In [1]: import numpy as np

In [2]: import numpy.linalg as la

In [3]: np.set_printoptions(precision=2, suppress=True, linewidth=160)

In [4]: W0 = np.array([[-0.5, 0.3, 0.1, 1.5, -1.7, -0.3],
   ...:     [1.4, 0.6, 0.7, -1.7, -1.9, -1.0],
   ...:     [-0.2, 1.2, 0.7, 0.5, -1.3, 0.7],
   ...:     [-0.1, 1.4, 1.0, 1.5, -0.6, 1.5],
   ...:     [0.7, -1.0, 1.1, -0.6, -1.5, -0.2],
   ...:     [-0.1, -0.6, -0.6, 0.8, -0.3, -1.1],
   ...:     [0.8, 0.8, -0.9, -0.7, -1.4, -1.4],
   ...:     [0.4, 0.4, -0.2, 1.3, 0.6, -0.1],
   ...:     [-1.1, 0.8, 1.1, 0.9, -0.4, 1.6],
   ...:     [-0.1, -0.6, -0.1, -1.2, 0.9, -1.0],
   ...:     [0.9, -1.0, -0.1, 0.4, -0.7, 0.1],
   ...:     [0.5, 0.3, 0.8, 1.2, -0.5, -0.4],
   ...:     [1.3, 1.1, -0.1, 0.9, 2.1, -0.2],
   ...:     [0.3, -0.2, -0.4, -0.5, 3.1, 1.2],
   ...:     [1.1, -1.9, 0.5, -0.1, 2.1, -2.2]])

In [5]: rng = np.random.default_rng(959382)

In [6]: W0[:, 5] = -3 * W0[:, 0] + 0.05 * rng.normal(size=15)

In [7]: W0
Out[7]: 
array([[-0.5 ,  0.3 ,  0.1 ,  1.5 , -1.7 ,  1.53],
       [ 1.4 ,  0.6 ,  0.7 , -1.7 , -1.9 , -4.28],
       [-0.2 ,  1.2 ,  0.7 ,  0.5 , -1.3 ,  0.6 ],
       [-0.1 ,  1.4 ,  1.  ,  1.5 , -0.6 ,  0.39],
       [ 0.7 , -1.  ,  1.1 , -0.6 , -1.5 , -2.11],
       [-0.1 , -0.6 , -0.6 ,  0.8 , -0.3 ,  0.32],
       [ 0.8 ,  0.8 , -0.9 , -0.7 , -1.4 , -2.39],
       [ 0.4 ,  0.4 , -0.2 ,  1.3 ,  0.6 , -1.22],
       [-1.1 ,  0.8 ,  1.1 ,  0.9 , -0.4 ,  3.35],
       [-0.1 , -0.6 , -0.1 , -1.2 ,  0.9 ,  0.39],
       [ 0.9 , -1.  , -0.1 ,  0.4 , -0.7 , -2.74],
       [ 0.5 ,  0.3 ,  0.8 ,  1.2 , -0.5 , -1.5 ],
       [ 1.3 ,  1.1 , -0.1 ,  0.9 ,  2.1 , -3.88],
       [ 0.3 , -0.2 , -0.4 , -0.5 ,  3.1 , -0.98],
       [ 1.1 , -1.9 ,  0.5 , -0.1 ,  2.1 , -3.33]])

In [8]: print(round(la.norm(W0, 2) / la.norm(W0), 2))
0.76

In [9]: print(np.argsort(-la.norm(W0, axis=0).round(6), kind="stable")[:3])
[5 4 3]

In [10]: la.matrix_rank(W0, rtol=0.1)
Out[10]: np.int64(5)

In [11]: np.round(np.abs(la.svd(W0)[2][-1]), 2) + 0
Out[11]: array([0.95, 0.  , 0.  , 0.  , 0.  , 0.31])

In [12]: C = W0[[6, 8]].astype(float)

In [13]: for _ in range(7):
    ...:     z = la.norm(W0[:, None] - C, axis=-1).argmin(axis=1)
    ...:     C = np.array([W0[z == j].mean(axis=0) for j in range(2)])
    ...: 

In [14]: print(z)
[1 0 1 1 0 1 0 0 1 0 0 0 0 0 0]

In [15]: np.bincount(z)
Out[15]: array([10,  5])

In [16]: Xs = (W0 - W0.mean(axis=0)) / W0.std(axis=0)

In [17]: print(np.argwhere(np.abs(Xs) > 2))
[[ 1  3]
 [ 8  0]
 [ 8  5]
 [13  4]
 [14  1]]

In [18]: Xs.std(axis=0)
Out[18]: array([1., 1., 1., 1., 1., 1.])

In [19]: beta = la.lstsq(np.delete(Xs, 0, axis=1), Xs[:, 0])[0]

In [20]: np.round(1 - np.var(Xs[:, 0] - np.delete(Xs, 0, axis=1) @ beta), 2)
Out[20]: np.float64(1.0)

In [21]: arr = np.load("layer14.npy")

In [22]: arr
Out[22]: 
array([[-0.36,  0.  , -0.24],
       [ 0.42,  0.  ,  0.28],
       [ 0.18,  0.  ,  0.12],
       [-0.36,  0.  , -0.24],
       [-0.42,  0.  , -0.28],
       [-0.6 ,  0.  , -0.4 ]])

In [23]: # rows 0 and 3 are equal

In [24]: np.unique(arr.round(6), axis=0).shape
Out[24]: (5, 3)

In [25]: round(float(np.trace(la.pinv(arr) @ arr)), 2)
Out[25]: 1.0

In [26]: np.abs(np.diag(la.qr(arr)[1])) > 1e-9
Out[26]: array([ True, False, False])

In [27]: la.lstsq(arr[:-1].T, arr[-1])[2]
Out[27]: np.int32(1)

In [28]: vec = np.array([1, -2, 2])

In [29]: arr @ (2 * vec)
Out[29]: array([-1.68,  1.96,  0.84, -1.68, -1.96, -2.8 ])

In [30]: print(arr @ np.ones(3))
[-0.6  0.7  0.3 -0.6 -0.7 -1. ]

In [31]: (arr * vec).sum(axis=1)
Out[31]: array([-0.84,  0.98,  0.42, -0.84, -0.98, -1.4 ])

In [32]: arr @ np.eye(3)[2]
Out[32]: array([-0.24,  0.28,  0.12, -0.24, -0.28, -0.4 ])

In [33]: U, sigma, Vh = la.svd(arr)

In [34]: print(np.argmax(sigma[:-1] / (sigma[1:] + 1e-6)) + 1)
1

In [35]: A2 = U[:, :1] @ np.diag(sigma[:1]) @ Vh[:1]

In [36]: la.matrix_rank(A2)
Out[36]: np.int64(1)

In [37]: np.round(np.abs(arr - A2).max(), 2)
Out[37]: np.float64(0.0)

In [38]: la.matrix_rank(arr, rtol=0.05)
Out[38]: np.int64(1)

In [39]: X = np.loadtxt("data.csv", delimiter=",")

In [40]: X
Out[40]: 
array([[ 4.,  0., -2., -4.,  2.],
       [ 3., -4.,  3.,  4., -5.],
       [ 0.,  0., -1., -4., -1.],
       [ 2.,  4., -4.,  0.,  0.],
       [ 3., -4.,  3.,  4., -5.]])

In [41]: # rows and columns are dependent

In [42]: U, sigma, Vh = la.svd(X)

In [43]: vecs = Vh[:(sigma > 1e-8).sum()]

In [44]: vec = X[3] + 3 * X[4] + rng.integers(2) * np.eye(5)[3]

In [45]: vec
Out[45]: array([ 11.,  -8.,   5.,  12., -15.])

In [46]: print(np.allclose(vecs.T @ vecs @ vec, vec))
True

In [47]: la.matrix_rank(X, rtol=0.1)
Out[47]: np.int64(4)

In [48]: z = rng.permutation(5)

In [49]: print(z)
[3 4 2 1 0]

In [50]: A2 = X[z][:, z]

In [51]: A2
Out[51]: 
array([[ 0.,  0., -4.,  4.,  2.],
       [ 4., -5.,  3., -4.,  3.],
       [-4., -1., -1.,  0.,  0.],
       [ 4., -5.,  3., -4.,  3.],
       [-4.,  2., -2.,  0.,  4.]])

In [52]: np.diag(A2)
Out[52]: array([ 0., -5., -1., -4.,  4.])

In [53]: np.round(la.det(A2), 2), round(la.det(X[z]), 2)
Out[53]: (np.float64(0.0), np.float64(0.0))
